$ python3 -q
>>> import numpy as np
>>> np.set_printoptions(precision=2, suppress=True, linewidth=160, floatmode="fixed")
>>> tidy = lambda a: np.round(a, 2) + 0
>>> rng = np.random.default_rng(267821)
>>> m1 = rng.normal(size=(11, 7)) + 20 * np.array([1, 0, 0, 1, 0, 2, -1])
>>> tidy(m1)
array([[ 21.58,  -1.31,   0.20,  20.18,   1.61,  42.12, -19.86],
       [ 20.61,   0.85,  -1.59,  19.89,   0.83,  39.74, -21.01],
       [ 19.86,   0.21,  -0.01,  20.85,   0.81,  41.35, -19.21],
       [ 20.54,  -1.96,  -1.42,  20.92,  -0.06,  41.67, -18.44],
       [ 18.61,   1.11,  -0.91,  18.51,   0.87,  40.29, -19.34],
       [ 21.47,   0.70,   0.25,  21.16,   0.42,  40.22, -19.85],
       [ 19.82,  -3.33,   1.52,  21.58,  -3.21,  38.06, -20.22],
       [ 19.32,  -1.14,  -0.38,  20.90,   1.48,  41.00, -19.95],
       [ 19.23,   1.38,  -1.39,  19.60,   1.76,  40.55, -20.72],
       [ 19.85,   0.85,  -1.33,  21.03,   0.49,  40.68, -22.03],
       [ 18.26,   0.67,  -0.81,  21.12,  -0.36,  39.10, -20.08]])
>>> P = m1 @ np.linalg.solve(m1.T @ m1, m1.T)
>>> tidy(np.trace(P))
np.float64(7.0)
>>> tidy(np.linalg.eigvalsh(P))
array([0.00, 0.00, 0.00, 0.00, 1.00, 1.00, 1.00, 1.00, 1.00, 1.00, 1.00])
>>> np.allclose(P @ P, P)
True
>>> tidy(P @ m1[:, 5])
array([42.12, 39.74, 41.35, 41.67, 40.29, 40.22, 38.06, 41.00, 40.55, 40.68, 39.10])
>>> tidy(np.diag(P))
array([0.62, 0.57, 0.42, 0.95, 0.82, 0.77, 0.96, 0.68, 0.29, 0.38, 0.54])
>>> other = m1 / np.sqrt((m1 ** 2).mean(axis=1, keepdims=True))
>>> tidy(np.linalg.norm(other, axis=1))
array([2.65, 2.65, 2.65, 2.65, 2.65, 2.65, 2.65, 2.65, 2.65, 2.65, 2.65])
>>> tidy(other[10])
array([ 0.93,  0.03, -0.04,  1.07, -0.02,  1.99, -1.02])
>>> np.linalg.matrix_rank(m1 - m1.mean(axis=1, keepdims=True))
np.int64(6)
>>> left, s, Vt = np.linalg.svd(m1)
>>> tidy(s)
array([177.28,   6.68,   4.33,   2.70,   2.10,   1.94,   1.59])
>>> other = left[:, :1] @ np.diag(s[:1]) @ Vt[:1]
>>> np.linalg.matrix_rank(other)
np.int64(1)
>>> tidy(np.linalg.norm(m1 - other) / np.linalg.norm(m1))
np.float64(0.05)
>>> tidy(np.linalg.norm(m1 - other, 2)), tidy(s[1])
(np.float64(6.68), np.float64(6.68))
>>> round(np.log10(np.linalg.cond(m1)))
2
>>> np.linalg.norm(m1, axis=1).argmax()
np.int64(0)
>>> tidy(np.linalg.norm(m1) ** 2 / np.linalg.norm(m1, 2) ** 2)
np.float64(1.0)
>>> tidy(np.linalg.norm(m1, 2))
np.float64(177.28)
>>> tidy(np.linalg.norm(m1, "nuc"))
np.float64(196.62)
>>> arr = np.array([[0, 0, 0, -4, -10, -2],
...     [0, 0, 0, -10, -6, -10],
...     [0, 0, 0, -10, -6, -8],
...     [0, 0, 0, -2, -5, -1],
...     [0, 0, 0, -5, -3, -5],
...     [0, 0, 0, -5, -3, -4]])
>>> rank = np.linalg.matrix_rank(arr)
>>> rank
np.int64(3)
>>> null = np.linalg.svd(arr)[2][rank:].T
>>> [int(np.linalg.matrix_rank(np.delete(arr, i, axis=0))) for i in range(6)]
[3, 3, 3, 3, 3, 3]
>>> tidy(arr @ null)
array([[0.00, 0.00, 0.00],
       [0.00, 0.00, 0.00],
       [0.00, 0.00, 0.00],
       [0.00, 0.00, 0.00],
       [0.00, 0.00, 0.00],
       [0.00, 0.00, 0.00]])
>>> np.linalg.matrix_rank(arr.T @ arr), np.linalg.matrix_rank(arr @ arr.T)
(np.int64(3), np.int64(3))
>>> [int(np.linalg.matrix_rank(arr[:, :j + 1])) for j in range(6)]
[0, 0, 0, 1, 2, 3]
>>> [int(np.linalg.matrix_rank(arr[:i])) for i in range(1, len(arr) + 1)]
[1, 2, 3, 3, 3, 3]
>>> np.linalg.matrix_rank(arr, rtol=0.1)
np.int64(2)
>>> def softmax(z):
...     e = np.exp(z - z.max(axis=-1, keepdims=True))
...     return e / e.sum(axis=-1, keepdims=True)
... 
>>> tidy(softmax(arr).sum(axis=1))
array([1.00, 1.00, 1.00, 1.00, 1.00, 1.00])
>>> tidy(softmax(arr[2] + -2))
array([0.33, 0.33, 0.33, 0.00, 0.00, 0.00])
>>> tidy(softmax(arr[2]))
array([0.33, 0.33, 0.33, 0.00, 0.00, 0.00])
>>> att = arr @ arr.T / np.sqrt(6)
>>> tidy(softmax(att)[2] @ arr)
array([  0.00,   0.00,   0.00, -10.00,  -6.00, -10.00])
>>> softmax(att).round(6).argmax(axis=1)
array([0, 1, 1, 0, 1, 1])
>>> A = np.load("m.npy")
>>> A
array([[ 1.80,  0.80,  1.80,  0.10, -0.20,  0.00],
       [ 2.70,  0.70,  0.20, -1.20, -0.80, -1.60],
       [-0.55,  1.18,  0.68, -0.47, -0.08,  0.62],
       [-0.50,  1.50,  1.20,  0.70,  0.30,  1.30],
       [-0.60,  1.20,  0.70, -0.50, -0.10,  0.60]])
>>> other = A + rng.integers(-2, 3, (5, 4)) @ rng.integers(-2, 3, (4, 6))
>>> tidy(other)
array([[ 1.80,  4.80,  1.80, -3.90,  1.80,  4.00],
       [ 6.70,  2.70,  0.20,  4.80,  2.20, -5.60],
       [-4.55,  0.18,  6.68,  4.53,  2.92,  0.62],
       [-2.50, -2.50,  5.20,  0.70,  2.30,  2.30],
       [-0.60, -2.80,  4.70,  3.50,  2.90, -1.40]])
>>> np.linalg.matrix_rank(other - A, tol=1e-8)
np.int64(4)
>>> np.abs(other - A).sum(axis=1)
array([14.00, 19.00, 19.00, 13.00, 17.00])
>>> u, r1 = other[1], other[4]
>>> tidy(u @ r1)
np.float64(20.38)
>>> pr = (u @ r1) / (u @ u) * u
>>> tidy((r1 - pr) @ u)
np.float64(0.0)
>>> np.linalg.matrix_rank(A, rtol=0.1)
np.int64(4)
>>> tidy(np.linalg.norm(A, 2) / np.linalg.norm(A))
np.float64(0.72)
>>> left, s, Vt = np.linalg.svd(A)
>>> tidy(s)
array([4.07, 3.51, 1.55, 0.51, 0.03])
>>> other = left[:, :4] @ np.diag(s[:4]) @ Vt[:4]
>>> tidy(np.linalg.norm(A - other, 2)), tidy(s[4])
(np.float64(0.03), np.float64(0.03))
>>> tidy(other)
array([[ 1.80,  0.80,  1.80,  0.10, -0.20,  0.00],
       [ 2.70,  0.70,  0.20, -1.20, -0.80, -1.60],
       [-0.56,  1.18,  0.69, -0.46, -0.09,  0.61],
       [-0.50,  1.50,  1.20,  0.70,  0.30,  1.30],
       [-0.59,  1.20,  0.69, -0.51, -0.10,  0.61]])
>>> np.linalg.matrix_rank(other)
np.int64(4)
>>> tidy(np.abs(A - other).max())
np.float64(0.01)
